$ python -q
>>> import numpy as np
>>> np.set_printoptions(suppress=True, linewidth=120)
>>> mat = np.loadtxt("w.csv", delimiter=",")
>>> mat
array([[ 3.,  0.,  0.],
       [ 0.,  3.,  0.],
       [ 0.,  0., -5.]])
>>> # triangular
>>> round(float(np.linalg.eigvalsh(mat).min()), 1)
-5.0
>>> np.all(np.linalg.eigvalsh(mat) > 0)
np.False_
>>> mat - mat[0]
array([[ 0.,  0.,  0.],
       [-3.,  3.,  0.],
       [-3.,  0., -5.]])
>>> mat.shape
(3, 3)
>>> np.round(np.linalg.svd(mat, compute_uv=False), 1)
array([5., 3., 3.])
>>> np.round(np.linalg.norm(mat), 1)
np.float64(6.6)
>>> np.count_nonzero(mat)
np.int64(3)
>>> mat.sum(axis=0)
array([ 3.,  3., -5.])
>>> np.unravel_index(np.abs(mat).argmax(), mat.shape)
(np.int64(2), np.int64(2))
>>> x0 = np.array([7, 5, 9])
>>> h = np.maximum(mat @ x0, 0)
>>> np.maximum(mat @ (3 * x0), 0)
array([63., 45.,  0.])
>>> np.flatnonzero(h > 1e-9)
array([0, 1])
>>> np.maximum(mat @ x0, 0) - np.maximum(-mat @ x0, 0)
array([ 21.,  15., -45.])
>>> mat.T @ h
array([63., 45.,  0.])
>>> mat * (h > 1e-9)[:, None]
array([[ 3.,  0.,  0.],
       [ 0.,  3.,  0.],
       [ 0.,  0., -0.]])
>>> Y = mat[0, 0] * mat[1:] - np.outer(mat[1:, 0], mat[0])
>>> Y
array([[  0.,   9.,   0.],
       [  0.,   0., -15.]])
>>> np.flatnonzero(~Y.round(6).any(axis=1))
array([], dtype=int64)
>>> vals, evecs = np.linalg.eig(mat)
>>> vals
array([ 3.,  3., -5.])
>>> np.round(np.sort(np.linalg.eigvals(mat @ mat)), 1)
array([ 9.,  9., 25.])
>>> A = np.array([[0, 0, 1, 0, 0, 1, 0, 0],
...     [0, 0, 0, 0, 0, 0, 1, 1],
...     [1, 0, 0, 0, 0, 0, 0, 0],
...     [0, 0, 0, 0, 0, 1, 0, 0],
...     [0, 0, 0, 0, 0, 0, 1, 0],
...     [1, 0, 0, 1, 0, 0, 0, 0],
...     [0, 1, 0, 0, 1, 0, 0, 0],
...     [0, 1, 0, 0, 0, 0, 0, 0]])
>>> A
array([[0, 0, 1, 0, 0, 1, 0, 0],
       [0, 0, 0, 0, 0, 0, 1, 1],
       [1, 0, 0, 0, 0, 0, 0, 0],
       [0, 0, 0, 0, 0, 1, 0, 0],
       [0, 0, 0, 0, 0, 0, 1, 0],
       [1, 0, 0, 1, 0, 0, 0, 0],
       [0, 1, 0, 0, 1, 0, 0, 0],
       [0, 1, 0, 0, 0, 0, 0, 0]])
>>> np.trace(A @ A @ A) // 6
np.int64(0)
>>> A @ A
array([[2, 0, 0, 1, 0, 0, 0, 0],
       [0, 2, 0, 0, 1, 0, 0, 0],
       [0, 0, 1, 0, 0, 1, 0, 0],
       [1, 0, 0, 1, 0, 0, 0, 0],
       [0, 1, 0, 0, 1, 0, 0, 0],
       [0, 0, 1, 0, 0, 2, 0, 0],
       [0, 0, 0, 0, 0, 0, 2, 1],
       [0, 0, 0, 0, 0, 0, 1, 1]])
>>> np.argwhere(np.triu(A))
array([[0, 2],
       [0, 5],
       [1, 6],
       [1, 7],
       [3, 5],
       [4, 6]])
>>> Lm = np.diag(A.sum(axis=1)) - A
>>> Lm @ np.ones(8)
array([0., 0., 0., 0., 0., 0., 0., 0.])
>>> round(np.linalg.det(Lm[1:, 1:]))
0
>>> (np.linalg.eigvalsh(Lm) < 1e-8).sum()
np.int64(2)
>>> np.round(np.linalg.norm(mat, axis=0), 1)
array([3., 3., 5.])
>>> round(float(np.linalg.norm(mat[1] - mat[2])), 1)
5.8
>>> W0 = np.load("block3.npy")
>>> W0
array([[0, 3, 0, 0, 0, 0],
       [0, 0, 0, 0, 0, 0],
       [0, 0, 0, 1, 0, 0],
       [0, 0, 0, 0, 0, 2],
       [0, 0, 0, 0, 0, 0],
       [0, 0, 0, 0, 2, 0]])
>>> # rank 4
>>> np.round(np.linalg.pinv(mat), 1)
array([[ 0.3,  0. ,  0. ],
       [ 0. ,  0.3,  0. ],
       [ 0. ,  0. , -0.2]])
>>> mat[:, 0] @ mat[:, 2]
np.float64(0.0)
>>> mat.T @ mat
array([[ 9.,  0.,  0.],
       [ 0.,  9.,  0.],
       [ 0.,  0., 25.]])
>>> np.round(np.linalg.svd(mat, compute_uv=False), 1)
array([5., 3., 3.])
>>> J = np.load("case8.npy")
>>> J
array([[  2,  -1, -15,   7,  13,   0,  11,   6,   3,   6],
       [ -2,   0,  10,  -2,  -8,  -3, -10,  -7,   0,  -5],
       [ -6,  -9,  -7,  11,   9, -20,  -5,  -2,  11,   6],
       [ -2,  -5,  -9,   2,   8,  -6,   7,   9,   3,   9],
       [  0,   1,   7, -12,  -8,   7,   3,   8,  -7,   2]])
>>> # rows and columns are dependent
>>> U, sigma, vt = np.linalg.svd(J)
>>> np.argmax(sigma[:-1] / (sigma[1:] + 1e-6)) + 1
np.int64(3)
>>> sigma.round(1) + 0
array([42.3, 28.8, 14.5,  0. ,  0. ])
>>> Y = U[:, :3] @ np.diag(sigma[:3]) @ vt[:3]
>>> np.linalg.matrix_rank(J, rtol=0.05)
np.int64(3)
>>> np.round(np.linalg.norm(J - Y, 2), 1), round(float(sigma[3]), 1)
(np.float64(0.0), 0.0)
>>> Y.round(1) + 0
array([[  2.,  -1., -15.,   7.,  13.,   0.,  11.,   6.,   3.,   6.],
       [ -2.,   0.,  10.,  -2.,  -8.,  -3., -10.,  -7.,   0.,  -5.],
       [ -6.,  -9.,  -7.,  11.,   9., -20.,  -5.,  -2.,  11.,   6.],
       [ -2.,  -5.,  -9.,   2.,   8.,  -6.,   7.,   9.,   3.,   9.],
       [  0.,   1.,   7., -12.,  -8.,   7.,   3.,   8.,  -7.,   2.]])
>>> m1 = np.load("sample10.npy")
>>> m1
array([[-0.8,  1.1, -0.2, -0.5],
       [ 0.1,  0. ,  1.3,  0. ],
       [ 1.4,  0. , -1.5,  0. ],
       [ 0.9, -0.3,  0.6,  0.2],
       [ 2.9, -1. , -1.7,  0.5],
       [ 0.8,  0.5,  1. , -0.2],
       [ 0. ,  0.7,  1.7, -0.4],
       [-1.8,  0.5, -1.1, -0.3],
       [ 0. , -1. , -0.1,  0.5],
       [-0.7,  0. ,  0.3,  0. ],
       [-0.5,  2.8,  0.1, -1.4],
       [ 0.9, -0.2,  0.8,  0.1],
       [-0.6,  2.3,  1.2, -1.1],
       [ 1. , -2.5, -0.9,  1.2],
       [ 0.6,  1.4, -0.3, -0.7],
       [ 0.1, -1.7, -0.2,  0.9],
       [ 0.4,  1.4,  1.2, -0.7],
       [-0.7, -0.6,  0.2,  0.3]])
>>> P = m1 @ np.linalg.solve(m1.T @ m1, m1.T)
>>> np.round(P @ m1[:, 1], 1) + 0
array([ 1.1,  0. ,  0. , -0.3, -1. ,  0.5,  0.7,  0.5, -1. ,  0. ,  2.8, -0.2,  2.3, -2.5,  1.4, -1.7,  1.4, -0.6])
>>> np.allclose(P @ P, P)
True
>>> np.round(np.diag(P), 1) + 0
array([0.2, 0.1, 0.2, 0.2, 0.5, 0.2, 0.4, 0.4, 0. , 0. , 0.3, 0.1, 0.3, 0.3, 0.1, 0.3, 0.2, 0.1])
>>> arr = np.load("test12.npy")
>>> arr
array([[ -5. ,  -8.7, -13.9,  -8. ,  -7.6,   0.3,  -9.9,  -3. ,  -6.7, -13.7],
       [ -5. ,  -2.3,  -5.9,  -8. ,  -2.7,   6.7,  -1.9,  -3. ,  -0.3,  -7.3],
       [ -5. ,  -3.3,  -7.1,  -8. ,  -3.5,   5.7,  -3.1,  -3. ,  -1.3,  -8.3],
       [ -5. ,  -5.3,  -9.7,  -8. ,  -5. ,   3.7,  -5.7,  -3. ,  -3.3, -10.3],
       [ -5. ,  -8.5, -13.6,  -8. ,  -7.3,   0.5,  -9.6,  -3. ,  -6.5, -13.5],
       [ -5. ,  -0.6,  -3.8,  -8. ,  -1.5,   8.4,   0.2,  -3. ,   1.4,  -5.6],
       [ -5. ,   4.8,   3. ,  -8. ,   2.6,  13.8,   7. ,  -3. ,   6.8,  -0.2],
       [ -5. ,  -4.6,  -8.7,  -8. ,  -4.4,   4.4,  -4.7,  -3. ,  -2.6,  -9.6],
       [ -5. ,  -7.1, -11.9,  -8. ,  -6.3,   1.9,  -7.9,  -3. ,  -5.1, -12.1],
       [ -5. ,   5.4,   3.7,  -8. ,   3. ,  14.4,   7.7,  -3. ,   7.4,   0.4],
       [ -5. ,  -2.4,  -6. ,  -8. ,  -2.8,   6.6,  -2. ,  -3. ,  -0.4,  -7.4],
       [ -5. ,  -5.1,  -9.3,  -8. ,  -4.8,   3.9,  -5.3,  -3. ,  -3.1, -10.1],
       [ -5. ,   0. ,  -3. ,  -8. ,  -1. ,   9. ,   1. ,  -3. ,   2. ,  -5. ],
       [ -5. ,  -9.7, -15.1,  -8. ,  -8.2,  -0.7, -11.1,  -3. ,  -7.7, -14.7],
       [ -5. ,   0.4,  -2.5,  -8. ,  -0.7,   9.4,   1.5,  -3. ,   2.4,  -4.6],
       [ -5. ,  -9.9, -15.4,  -8. ,  -8.4,  -0.9, -11.4,  -3. ,  -7.9, -14.9],
       [ -5. , -12.2, -18.3,  -8. , -10.2,  -3.2, -14.3,  -3. , -10.2, -17.2],
       [ -5. ,  -6.2, -10.7,  -8. ,  -5.6,   2.8,  -6.7,  -3. ,  -4.2, -11.2],
       [ -5. ,  -2.5,  -6.1,  -8. ,  -2.9,   6.5,  -2.1,  -3. ,  -0.5,  -7.5],
       [ -5. ,   0.8,  -2. ,  -8. ,  -0.4,   9.8,   2. ,  -3. ,   2.8,  -4.2],
       [ -5. ,  -5.5,  -9.8,  -8. ,  -5.1,   3.5,  -5.8,  -3. ,  -3.5, -10.5],
       [ -5. ,   2.8,   0.5,  -8. ,   1.1,  11.8,   4.5,  -3. ,   4.8,  -2.2],
       [ -5. ,  -8.7, -13.8,  -8. ,  -7.5,   0.3,  -9.8,  -3. ,  -6.7, -13.7],
       [ -5. ,  -6.2, -10.7,  -8. ,  -5.6,   2.8,  -6.7,  -3. ,  -4.2, -11.2]])
>>> # rows 17 and 23 are equal
>>> U, sigma, vt = np.linalg.svd(arr, full_matrices=False)
>>> np.round(sigma / sigma[0], 1) + 0
array([1. , 0.5, 0. , 0. , 0. , 0. , 0. , 0. , 0. , 0. ])
>>> np.round(np.abs(vt[0]), 1)
array([0.2, 0.3, 0.5, 0.4, 0.3, 0.1, 0.3, 0.1, 0.2, 0.5])
>>> (sigma > 1e-8).sum()
np.int64(4)
>>> np.abs(U[:, 0]).round(6).argmax()
np.int64(16)
